In [1]: import numpy as np

In [2]: from numpy import linalg as LA

In [3]: np.set_printoptions(suppress=True, linewidth=140)

In [4]: def rd(a):
   ...:     return np.round(a, 1) + 0
   ...: 

In [5]: W0 = np.array([[2, 0, 0, 0], [-1, -1, 0, 0], [-1, 2, -1, 0], [1, -2, 2, 1]])

In [6]: cov = W0.T @ W0

In [7]: print(rd(LA.eigvalsh(cov)[::-1]))
[16.   5.   0.9  0.1]

In [8]: print(LA.matrix_rank(cov))
4

In [9]: print(np.allclose(cov, cov.T))
True

In [10]: print(rd(LA.svd(W0, compute_uv=False) ** 2))
[16.   5.   0.9  0.1]

In [11]: x = np.array([-2, 1, 1, 0])

In [12]: target = W0 @ x

In [13]: beta, lr = np.zeros(4), 1 / LA.norm(W0, 2) ** 2

In [14]: for i in range(250):
    ...:     beta -= lr * W0.T @ (W0 @ beta - target)
    ...:     if i % 50 == 0: print(i, round(LA.norm(W0 @ beta - target), 1))
    ...: 
0 2.6
50 0.2
100 0.2
150 0.1
200 0.1

In [15]: print(rd(LA.cond(W0)))
17.3

In [16]: print(rd(beta))
[-2.   0.9  0.8  0.3]

In [17]: x = np.array([2, 2, 1, -2])

In [18]: target = W0 @ x

In [19]: print(target)
[ 4 -4  1 -2]

In [20]: print(rd(LA.solve(W0.T, W0[1])))
[0. 1. 0. 0.]

In [21]: print(LA.matrix_rank(W0 - W0[0, 0] * np.eye(4)))
3

In [22]: print([int(LA.matrix_rank(LA.matrix_power(W0, p))) for p in range(1, 5)])
[4, 4, 4, 4]

In [23]: print(np.prod(np.diag(W0)), rd(LA.det(W0)))
2 2.0

In [24]: m1 = np.load("layer6.npy")

In [25]: print(m1)
[[ 4 -5  2  4  3 -4]
 [ 0  0 -1 -5 -2  0]
 [ 0  0 -5  2  4 -2]
 [ 0  0  0 -4 -2  3]
 [ 0  0  0  0 -1 -5]
 [ 0  0  0  0  0 -2]]

In [26]: U, s, VT = LA.svd(m1, full_matrices=False)

In [27]: print(rd(np.cumsum(s ** 2) / np.sum(s ** 2)))
[0.6 0.8 0.9 1.  1.  1. ]

In [28]: print(rd(s))
[11.5  6.6  5.6  4.1  0.3  0. ]

In [29]: print(rd(U.T @ U))
[[1. 0. 0. 0. 0. 0.]
 [0. 1. 0. 0. 0. 0.]
 [0. 0. 1. 0. 0. 0.]
 [0. 0. 0. 1. 0. 0.]
 [0. 0. 0. 0. 1. 0.]
 [0. 0. 0. 0. 0. 1.]]

In [30]: print(rd(np.abs(VT[0])))
[0.3 0.3 0.  0.6 0.4 0.5]

In [31]: print(np.allclose(U * s @ VT, m1))
True

In [32]: print((s > 1e-8).sum())
5

In [33]: print(rd(VT @ VT.T))
[[1. 0. 0. 0. 0. 0.]
 [0. 1. 0. 0. 0. 0.]
 [0. 0. 1. 0. 0. 0.]
 [0. 0. 0. 1. 0. 0.]
 [0. 0. 0. 0. 1. 0.]
 [0. 0. 0. 0. 0. 1.]]

In [34]: print(rd(U.T @ m1 @ VT.T))
[[11.5  0.   0.   0.   0.   0. ]
 [ 0.   6.6  0.   0.   0.   0. ]
 [ 0.   0.   5.6  0.   0.   0. ]
 [ 0.   0.   0.   4.1  0.   0. ]
 [ 0.   0.   0.   0.   0.3  0. ]
 [ 0.   0.   0.   0.   0.   0. ]]

In [35]: print(np.abs(U[:, 0]).round(6).argmax())
0

In [36]: print(U.shape, s.shape, VT.shape)
(6, 6) (6,) (6, 6)

In [37]: r0 = np.array([1, 0])

In [38]: print(np.convolve(m1[0], r0))
[ 4 -5  2  4  3 -4  0]

In [39]: print(np.polyval(r0, m1[0]))
[ 4 -5  2  4  3 -4]

In [40]: print(LA.matrix_rank(m1, rtol=0.1))
4

In [41]: print(LA.cond(m1) > 100)
True

In [42]: print(np.argsort(-LA.norm(m1, axis=0).round(6), kind="stable")[:3])
[3 5 4]

In [43]: M = np.loadtxt("sample14.csv", delimiter=",")

In [44]: print(M)
[[ -3.  -4.   1.   4.  -7.]
 [ -1.  -7.   4.  -7.  -3.]
 [ -8.  -7.   0.   8. -14.]
 [ -5. -16.   6.   6. -17.]
 [ -4. -11.   5.  -3. -10.]
 [ -7.   1.  -1.  -8.  -7.]
 [  0.   0.   0.   0.   0.]
 [  0.   0.   0.   0.   0.]
 [ -7.   1.  -1.  -8.  -7.]
 [ -8.  -6.   3. -15. -10.]
 [ -7.  -2.  -1.  -1.  -7.]
 [ -3.  -4.   1.   4.  -7.]
 [  0.   0.   0.   0.   0.]
 [-10.  -6.   0.   3. -14.]
 [-11. -10.   4. -11. -17.]]

In [45]: print(rd(LA.norm(M[14] - M[1])))
17.9

In [46]: print(rd(LA.norm(M, 2)))
50.6

In [47]: print(rd(LA.norm(M[14], 1)), rd(LA.norm(M[14], np.inf)))
53.0 17.0

In [48]: print(rd(LA.norm(M, axis=1)))
[ 9.5 11.1 19.3 25.3 16.5 12.8  0.   0.  12.8 20.8 10.2  9.5  0.  18.5 25.4]

In [49]: print(rd(LA.norm(M, axis=0)))
[23.6 26.2 10.3 26.  37.7]

In [50]: r0 = np.array([5, -1, -3, 1, -1])

In [51]: X = np.array([np.roll(r0, i) for i in range(5)])

In [52]: print(X)
[[ 5 -1 -3  1 -1]
 [-1  5 -1 -3  1]
 [ 1 -1  5 -1 -3]
 [-3  1 -1  5 -1]
 [-1 -3  1 -1  5]]

In [53]: print(np.allclose(X @ X.T, X.T @ X))
True

In [54]: print(X @ (-1.0) ** np.arange(5))
[  1.  -3.   5. -11.   9.]

In [55]: print(rd(np.sort(np.abs(np.fft.fft(X[0])))), rd(np.sort(LA.svd(X, compute_uv=False))))
[1.  6.4 6.4 7.1 7.1] [1.  6.4 6.4 7.1 7.1]

In [56]: print(np.count_nonzero(X))
25

In [57]: print(X.mean(axis=0))
[0.2 0.2 0.2 0.2 0.2]

In [58]: print(np.unravel_index(np.abs(X).argmax(), X.shape))
(np.int64(0), np.int64(0))

In [59]: print(X.shape)
(5, 5)

In [60]: print(np.diff(X, axis=0))
[[-6  6  2 -4  2]
 [ 2 -6  6  2 -4]
 [-4  2 -6  6  2]
 [ 2 -4  2 -6  6]]

In [61]: print(X - X[0])
[[ 0  0  0  0  0]
 [-6  6  2 -4  2]
 [-4  0  8 -2 -2]
 [-8  2  2  4  0]
 [-6 -2  4 -2  6]]

In [62]: rng = np.random.default_rng(209)

In [63]: idx = rng.permutation(5)

In [64]: print(idx)
[3 0 2 1 4]

In [65]: M2 = X[idx][:, idx]

In [66]: print(np.trace(M2))
25

In [67]: print(rd(np.sort(np.abs(LA.eigvals(M2)))))
[1.  6.4 6.4 7.1 7.1]

In [68]: print(np.allclose(M2, X))
False

In [69]: print(M2)
[[ 5 -3 -1  1 -1]
 [ 1  5 -3 -1 -1]
 [-1  1  5 -1 -3]
 [-3 -1 -1  5  1]
 [-1 -1  1 -3  5]]

In [70]: print(rd(LA.det(M2)), rd(LA.det(X[idx])))
2096.0 2096.0

In [71]: print(np.kron(np.eye(2, dtype=int), M2))
[[ 5 -3 -1  1 -1  0  0  0  0  0]
 [ 1  5 -3 -1 -1  0  0  0  0  0]
 [-1  1  5 -1 -3  0  0  0  0  0]
 [-3 -1 -1  5  1  0  0  0  0  0]
 [-1 -1  1 -3  5  0  0  0  0  0]
 [ 0  0  0  0  0  5 -3 -1  1 -1]
 [ 0  0  0  0  0  1  5 -3 -1 -1]
 [ 0  0  0  0  0 -1  1  5 -1 -3]
 [ 0  0  0  0  0 -3 -1 -1  5  1]
 [ 0  0  0  0  0 -1 -1  1 -3  5]]

In [72]: print(rd(LA.det(M2.T)))
2096.0

In [73]: print(rd(LA.eigvals(M2)))
[1.+0.j  6.+3.8j 6.-3.8j 6.+2.4j 6.-2.4j]

In [74]: print(np.einsum("ii->", M2))
25

In [75]: print(np.einsum("ij,ji->", M2, M2))
105

In [76]: print(rd(LA.det(M2[::-1])))
2096.0

In [77]: E = np.load("dump.npy")

In [78]: print(E)
[[-0.4 -0.6  0.8 -0.3  0.1]
 [ 0.1  0.8 -0.1 -0.7  0.7]
 [-1.  -1.   1.  -0.3 -0.6]
 [-0.1  0.7 -1.   0.   0. ]
 [ 1.   1.  -0.8  1.  -0.7]
 [ 0.6  0.7 -0.6  0.4 -0.1]
 [ 0.9  1.  -1.   0.9 -0.4]
 [-1.  -1.   0.7 -0.9  0.5]
 [ 0.5  1.  -1.   0.8 -0.7]
 [ 1.   1.   0.5  0.8  0.3]
 [ 0.9  0.8  0.5  0.7 -0.2]
 [-1.  -1.   1.  -1.   0.9]
 [ 0.8  0.9 -1.   0.8 -0.6]
 [ 0.6  0.4  0.9 -0.4  0.6]
 [ 1.   0.9  1.  -0.1  0.8]
 [ 0.8  0.5  1.  -0.1  0.5]
 [-1.  -1.   0.2 -0.6 -0.3]
 [-1.  -1.   1.  -1.   0.7]
 [ 0.9 -0.8  1.   0.8 -0.5]
 [ 0.1 -0.6  1.  -0.2  0.2]
 [-0.5 -1.   1.  -0.6  0.3]
 [ 0.8  0.9  0.7 -0.2  0.6]
 [-0.8 -0.9  0.4 -0.2 -0.4]
 [-0.7 -0.6  0.  -0.5  0.1]
 [ 0.6  0.9 -1.   0.7 -0.4]
 [-0.8 -1.   1.   0.  -0.5]
 [ 0.3 -0.4  1.  -0.5  0.6]
 [ 0.4 -0.6  1.  -0.7  0.7]
 [ 1.   1.   1.   0.2  0.8]
 [ 0.9  0.9 -1.   1.  -0.9]
 [ 0.2  0.7 -1.   0.3 -0.1]
 [ 1.   1.  -0.6  0.9 -0.4]
 [-1.  -1.   1.  -0.9  0.3]
 [-0.7 -0.8  0.4 -0.3 -0.1]
 [ 1.   1.  -0.8  0.9  0.2]]

In [79]: x = np.array([-5, -1, -3, -2, 0])

In [80]: a = np.maximum(E @ x, 0)

In [81]: print(rd(np.tanh(E @ x)))
[ 0.7  0.4  1.   1.  -1.  -1.  -1.   1.  -1.  -1.  -1.   1.  -1.  -1.  -1.  -1.   1.   1.  -1.  -1.   0.9 -1.   1.   1.  -1.   1.  -1.
 -1.  -1.  -1.   0.6 -1.   1.   1.  -1. ]

In [82]: print(rd(a))
[0.8 0.4 3.6 2.8 0.  0.  0.  5.7 0.  0.  0.  5.  0.  0.  0.  0.  6.6 5.  0.  0.  1.7 0.  4.1 5.1 0.  2.  0.  0.  0.  0.  0.7 0.  4.8 3.7
 0. ]

In [83]: print(np.flatnonzero(a > 1e-9))
[ 0  1  2  3  7 11 16 17 20 22 23 25 30 32 33]
